$ ipython --no-banner

In [1]: import numpy as np

In [2]: from numpy import linalg as LA

In [3]: np.set_printoptions(precision=2, suppress=True, linewidth=100, floatmode="fixed")

In [4]: tidy = lambda a: np.round(a, 2) + 0

In [5]: data, _ = LA.qr(np.array([[0.8, -1.3, 0.8, 0.0, 0.4, 0.0, -0.4],
   ...:     [0.0, 1.0, -0.1, 1.3, 1.1, -0.5, 0.1],
   ...:     [-1.1, -0.1, -0.2, 0.3, -0.5, 0.5, 0.0],
   ...:     [0.3, -0.9, -0.8, 1.1, -0.1, 1.2, -1.4],
   ...:     [0.5, -1.3, 0.1, 0.4, 0.2, 2.2, 0.0],
   ...:     [-0.6, 0.1, -0.1, -0.6, -1.1, -0.4, 0.8],
   ...:     [0.7, -0.4, 1.7, 0.6, 0.7, -0.9, -0.7]]))

In [6]: tidy(data)
Out[6]: 
array([[-0.46,  0.37, -0.19,  0.09, -0.29,  0.61, -0.39],
       [ 0.00, -0.51,  0.08, -0.66, -0.16,  0.03, -0.51],
       [ 0.63,  0.46, -0.31, -0.43, -0.28,  0.12,  0.14],
       [-0.17,  0.35,  0.55, -0.46,  0.49,  0.24,  0.19],
       [-0.29,  0.48,  0.10, -0.13, -0.22, -0.73, -0.27],
       [ 0.34,  0.17, -0.17,  0.18,  0.62, -0.03, -0.63],
       [-0.40, -0.05, -0.72, -0.33,  0.37, -0.12,  0.24]])

In [7]: q, R = LA.qr(data)

In [8]: print(tidy(q))
[[-0.46  0.37 -0.19  0.09 -0.29  0.61 -0.39]
 [ 0.00 -0.51  0.08 -0.66 -0.16  0.03 -0.51]
 [ 0.63  0.46 -0.31 -0.43 -0.28  0.12  0.14]
 [-0.17  0.35  0.55 -0.46  0.49  0.24  0.19]
 [-0.29  0.48  0.10 -0.13 -0.22 -0.73 -0.27]
 [ 0.34  0.17 -0.17  0.18  0.62 -0.03 -0.63]
 [-0.40 -0.05 -0.72 -0.33  0.37 -0.12  0.24]]

In [9]: tidy(R)
Out[9]: 
array([[1.00, 0.00, 0.00, 0.00, 0.00, 0.00, 0.00],
       [0.00, 1.00, 0.00, 0.00, 0.00, 0.00, 0.00],
       [0.00, 0.00, 1.00, 0.00, 0.00, 0.00, 0.00],
       [0.00, 0.00, 0.00, 1.00, 0.00, 0.00, 0.00],
       [0.00, 0.00, 0.00, 0.00, 1.00, 0.00, 0.00],
       [0.00, 0.00, 0.00, 0.00, 0.00, 1.00, 0.00],
       [0.00, 0.00, 0.00, 0.00, 0.00, 0.00, 1.00]])

In [10]: print(tidy(q.T @ q))
[[1.00 0.00 0.00 0.00 0.00 0.00 0.00]
 [0.00 1.00 0.00 0.00 0.00 0.00 0.00]
 [0.00 0.00 1.00 0.00 0.00 0.00 0.00]
 [0.00 0.00 0.00 1.00 0.00 0.00 0.00]
 [0.00 0.00 0.00 0.00 1.00 0.00 0.00]
 [0.00 0.00 0.00 0.00 0.00 1.00 0.00]
 [0.00 0.00 0.00 0.00 0.00 0.00 1.00]]

In [11]: q.shape, R.shape
Out[11]: ((7, 7), (7, 7))

In [12]: print(np.allclose(R.T @ R, data.T @ data))
True

In [13]: x = np.array([2, -2, -1, 1, -2, -1, 2])

In [14]: tidy(np.abs(LA.eigvals(data)))
Out[14]: array([1.00, 1.00, 1.00, 1.00, 1.00, 1.00, 1.00])

In [15]: tidy(LA.norm(x)), tidy(LA.norm(data @ x))
Out[15]: (np.float64(4.36), np.float64(4.36))

In [16]: 7 - LA.matrix_rank(data - np.eye(7), tol=1e-8)
Out[16]: np.int64(1)

In [17]: tidy(LA.det(data))
Out[17]: np.float64(1.0)

In [18]: A = np.array([[1, 2, 0, 0, 0, 0],
    ...:     [1, 0, 0, 0, 0, 0],
    ...:     [1, 1, 0, 0, 0, 0],
    ...:     [0, 0, 1, 2, 0, 0],
    ...:     [0, 0, 1, 0, 0, 0],
    ...:     [0, 0, 1, 1, 0, 0],
    ...:     [0, 0, 0, 0, 1, 2],
    ...:     [0, 0, 0, 0, 1, 0],
    ...:     [0, 0, 0, 0, 1, 1]])

In [19]: x = np.array([0, 1, 1, 0, 3, 2])

In [20]: target = A @ x

In [21]: print(tidy(LA.pinv(A) @ A))
[[1.00 0.00 0.00 0.00 0.00 0.00]
 [0.00 1.00 0.00 0.00 0.00 0.00]
 [0.00 0.00 1.00 0.00 0.00 0.00]
 [0.00 0.00 0.00 1.00 0.00 0.00]
 [0.00 0.00 0.00 0.00 1.00 0.00]
 [0.00 0.00 0.00 0.00 0.00 1.00]]

In [22]: try:
    ...:     LA.solve(A, target)
    ...: except LA.LinAlgError as e:
    ...:     print(e)
    ...: 
Last 2 dimensions of the array must be square

In [23]: rng = np.random.default_rng(695884)

In [24]: target = target + 0.1 * rng.normal(size=9)

In [25]: tidy(target)
Out[25]: array([2.00, 0.05, 1.16, 1.01, 1.04, 1.03, 7.13, 3.03, 4.82])

In [26]: c, *_ = LA.lstsq(A, target)

In [27]: c.round()
Out[27]: array([ 0.00,  1.00,  1.00, -0.00,  3.00,  2.00])

In [28]: proj = A @ LA.solve(A.T @ A, A.T)

In [29]: tidy(LA.eigvalsh(proj))
Out[29]: array([0.00, 0.00, 0.00, 1.00, 1.00, 1.00, 1.00, 1.00, 1.00])

In [30]: proj @ A[:, 1]
Out[30]: array([2.00, 0.00, 1.00, 0.00, 0.00, 0.00, 0.00, 0.00, 0.00])

In [31]: mat = np.load("block14.npy")

In [32]: print(mat)
[[ 0  0 -6  0  0  4]
 [-6 -3 -3  4  2  2]
 [-3  0 -6  2  0  4]
 [ 0  0 -2  0  0 -4]
 [-2 -1 -1 -4 -2 -2]
 [-1  0 -2 -2  0 -4]]

In [33]: f = np.array([0, -2, 2, 1, 4, 4])

In [34]: out = mat + np.outer(f, np.eye(6)[5])

In [35]: print(tidy(LA.det(out) / LA.det(mat)), tidy(1 + LA.solve(mat, f)[5]))
0.81 0.81

In [36]: out = LA.inv(mat)

In [37]: tidy(LA.inv(out))
Out[37]: 
array([[ 0.00,  0.00, -6.00,  0.00,  0.00,  4.00],
       [-6.00, -3.00, -3.00,  4.00,  2.00,  2.00],
       [-3.00,  0.00, -6.00,  2.00,  0.00,  4.00],
       [ 0.00,  0.00, -2.00,  0.00,  0.00, -4.00],
       [-2.00, -1.00, -1.00, -4.00, -2.00, -2.00],
       [-1.00,  0.00, -2.00, -2.00,  0.00, -4.00]])

In [38]: tidy(LA.slogdet(mat)[0])
Out[38]: np.float64(1.0)

In [39]: tidy(LA.det(mat) * out)
Out[39]: 
array([[  512.00,     0.00,  -512.00,   512.00,     0.00,  -512.00],
       [ -768.00,  -512.00,  1024.00,  -768.00,  -512.00,  1024.00],
       [ -256.00,     0.00,     0.00,  -256.00,     0.00,     0.00],
       [ -256.00,     0.00,   256.00,   768.00,     0.00,  -768.00],
       [  384.00,   256.00,  -512.00, -1152.00,  -768.00,  1536.00],
       [  128.00,     0.00,     0.00,  -384.00,     0.00,     0.00]])

In [40]: tidy(LA.det(mat))
Out[40]: np.float64(2048.0)

In [41]: LA.determinant(mat)
---------------------------------------------------------------------------
AttributeError                            Traceback (most recent call last)
Cell In[41], line 1
----> 1 LA.determinant(mat)

AttributeError: module 'numpy.linalg' has no attribute 'determinant'

In [42]: print(np.allclose(mat @ mat.T, mat.T @ mat))
False

In [43]: LA.rank(mat)
---------------------------------------------------------------------------
AttributeError                            Traceback (most recent call last)
Cell In[43], line 1
----> 1 LA.rank(mat)

AttributeError: module 'numpy.linalg' has no attribute 'rank'

In [44]: LA.matrix_rank(mat)
Out[44]: np.int64(6)

In [45]: tidy(LA.norm(mat))
Out[45]: np.float64(16.43)

In [46]: tidy(LA.svd(mat, compute_uv=False))
Out[46]: array([12.45,  7.59,  6.36,  3.87,  1.20,  0.73])

In [47]: labels = rng.integers(0, 3, 7)

In [48]: feats = (labels[:, None] == labels) * -3 + np.eye(7)

In [49]: feats
Out[49]: 
array([[-2.00,  0.00,  0.00, -3.00,  0.00,  0.00,  0.00],
       [ 0.00, -2.00,  0.00,  0.00,  0.00, -3.00, -3.00],
       [ 0.00,  0.00, -2.00,  0.00, -3.00,  0.00,  0.00],
       [-3.00,  0.00,  0.00, -2.00,  0.00,  0.00,  0.00],
       [ 0.00,  0.00, -3.00,  0.00, -2.00,  0.00,  0.00],
       [ 0.00, -3.00,  0.00,  0.00,  0.00, -2.00, -3.00],
       [ 0.00, -3.00,  0.00,  0.00,  0.00, -3.00, -2.00]])

In [50]: feats @ feats
Out[50]: 
array([[13.00,  0.00,  0.00, 12.00,  0.00,  0.00,  0.00],
       [ 0.00, 22.00,  0.00,  0.00,  0.00, 21.00, 21.00],
       [ 0.00,  0.00, 13.00,  0.00, 12.00,  0.00,  0.00],
       [12.00,  0.00,  0.00, 13.00,  0.00,  0.00,  0.00],
       [ 0.00,  0.00, 12.00,  0.00, 13.00,  0.00,  0.00],
       [ 0.00, 21.00,  0.00,  0.00,  0.00, 22.00, 21.00],
       [ 0.00, 21.00,  0.00,  0.00,  0.00, 21.00, 22.00]])

In [51]: tidy(LA.det(feats))
Out[51]: np.float64(-200.0)

In [52]: tidy(np.sort(np.abs(LA.eigvals(feats))))
Out[52]: array([1.00, 1.00, 1.00, 1.00, 5.00, 5.00, 8.00])

In [53]: tidy(np.abs(LA.eigvals(feats)).max())
Out[53]: np.float64(8.0)

In [54]: np.trace(feats)
Out[54]: np.float64(-14.0)

In [55]: feats.inv()
---------------------------------------------------------------------------
AttributeError                            Traceback (most recent call last)
Cell In[55], line 1
----> 1 feats.inv()

AttributeError: 'numpy.ndarray' object has no attribute 'inv'

In [56]: tidy(LA.matrix_power(feats, 4))
Out[56]: 
array([[ 313.00,    0.00,    0.00,  312.00,    0.00,    0.00,    0.00],
       [   0.00, 1366.00,    0.00,    0.00,    0.00, 1365.00, 1365.00],
       [   0.00,    0.00,  313.00,    0.00,  312.00,    0.00,    0.00],
       [ 312.00,    0.00,    0.00,  313.00,    0.00,    0.00,    0.00],
       [   0.00,    0.00,  312.00,    0.00,  313.00,    0.00,    0.00],
       [   0.00, 1365.00,    0.00,    0.00,    0.00, 1366.00, 1365.00],
       [   0.00, 1365.00,    0.00,    0.00,    0.00, 1365.00, 1366.00]])

In [57]: out = np.array([[1, 1, -1, 1], [-2, 0, -1, -2], [0, 1, -1, 2], [0, 2, 0, -2]])

In [58]: arr = np.triu(out, 1)

In [59]: arr
Out[59]: 
array([[ 0,  1, -1,  1],
       [ 0,  0, -1, -2],
       [ 0,  0,  0,  2],
       [ 0,  0,  0,  0]])

In [60]: r = LA.matrix_rank(arr)

In [61]: r
Out[61]: np.int64(3)

In [62]: N = LA.svd(arr)[2][r:].T

In [63]: LA.matrix_rank(arr.T @ arr), LA.matrix_rank(arr @ arr.T)
Out[63]: (np.int64(3), np.int64(3))

In [64]: print(np.abs(np.diag(LA.qr(arr)[1])) > 1e-9)
[False False False False]

In [65]: tidy(arr @ LA.pinv(arr) @ arr)
Out[65]: 
array([[ 0.00,  1.00, -1.00,  1.00],
       [ 0.00,  0.00, -1.00, -2.00],
       [ 0.00,  0.00,  0.00,  2.00],
       [ 0.00,  0.00,  0.00,  0.00]])

In [66]: print(np.unique(arr.round(6), axis=0).shape)
(4, 4)

In [67]: LA.lstsq(arr[:-1].T, arr[-1])[2]
Out[67]: np.int32(3)

In [68]: np.allclose(arr[:-1].T @ LA.lstsq(arr[:-1].T, arr[-1])[0], arr[-1])
Out[68]: True

In [69]: [round(float(x), 2) for x in LA.svd(arr, compute_uv=False)[:3]]
Out[69]: [3.04, 1.61, 0.41]

In [70]: print(LA.cond(arr) > 100)
True

In [71]: tidy(LA.eigvals(arr))
Out[71]: array([0.00, 0.00, 0.00, 0.00])

In [72]: t3 = np.stack([arr, -1 * arr, arr[::-1]])

In [73]: tidy(LA.norm(t3, axis=(1, 2)))
Out[73]: array([3.46, 3.46, 3.46])

In [74]: np.einsum("bij,cij->bc", t3, t3)
Out[74]: 
array([[ 12, -12,  -8],
       [-12,  12,   8],
       [ -8,   8,  12]])

In [75]: LA.matrix_rank(t3)
Out[75]: array([3, 3, 3])

In [76]: (t3 @ arr.T).shape
Out[76]: (3, 4, 4)
